% python3 -q
>>> import numpy as np
>>> import numpy.linalg as la
>>> np.set_printoptions(precision=2, suppress=True, linewidth=200, sign=" ")
>>> J = np.load("dump.npy")
>>> J
array([[ 0,  0,  0,  0],
       [ 3,  3,  3,  1],
       [ 7, -3,  1,  2],
       [ 0,  0,  0,  0],
       [ 4, -1,  1,  1],
       [ 4, -1,  1,  1],
       [ 0,  0,  0,  0],
       [ 7,  2,  4,  2],
       [ 3,  3,  3,  1],
       [ 0,  0,  0,  0],
       [ 3,  3,  3,  1],
       [ 0,  0,  0,  0],
       [ 3, -2,  0,  1],
       [ 7,  3,  1,  1],
       [ 4, -1,  1,  1],
       [ 0,  1, -3, -1]])
>>> # rows 0 and 3 are equal
>>> Xc = J - J.mean(axis=0)
>>> Uu, s, Vt = la.svd(Xc, full_matrices=False)
>>> np.abs(Vt[-1])
array([ 0.15,  0.14,  0.28,  0.94])
>>> (np.sign(Uu[:, 0]) == np.sign(Uu[0, 0])).astype(int)
array([ 1,  0,  0,  1,  0,  0,  1,  0,  0,  1,  0,  1,  1,  0,  0,  1])
>>> np.abs(Uu[:, 0]).argmax()
np.int64(7)
>>> np.searchsorted(np.cumsum(s ** 2) / (s ** 2).sum(), 0.9) + 1
np.int64(2)
>>> np.round(s ** 2 / (s ** 2).sum(), 2) + 0
array([ 0.63,  0.29,  0.07,  0.  ])
>>> la.matrix_rank(Xc)
np.int64(4)
>>> X = np.tril(np.array([[-2, -1, 2, 0, 2],
...     [-3, 2, 0, 2, -3],
...     [-1, -1, 2, 1, 2],
...     [-1, -3, 1, -2, -1],
...     [-2, -3, 2, 3, 2]]), -1) + np.eye(5, dtype=int)
>>> X
array([[ 1,  0,  0,  0,  0],
       [-3,  1,  0,  0,  0],
       [-1, -1,  1,  0,  0],
       [-1, -3,  1,  1,  0],
       [-2, -3,  2,  3,  1]])
>>> # triangular
>>> w, V = la.eig(X)
>>> np.sort(la.eigvals(X @ X))
array([ 1.,  1.,  1.,  1.,  1.])
>>> w
array([ 1.,  1.,  1.,  1.,  1.])
>>> np.sort(la.eigvals(X.T))
array([ 1.,  1.,  1.,  1.,  1.])
>>> X @ V[:, 0] - w[0] * V[:, 0]
array([ 0.,  0.,  0.,  0.,  0.])
>>> np.prod(w)
np.float64(1.0)
>>> np.sort(la.eigvals(la.inv(X)))
array([ 1.-0.j,  1.+0.j,  1.-0.j,  1.+0.j,  1.+0.j])
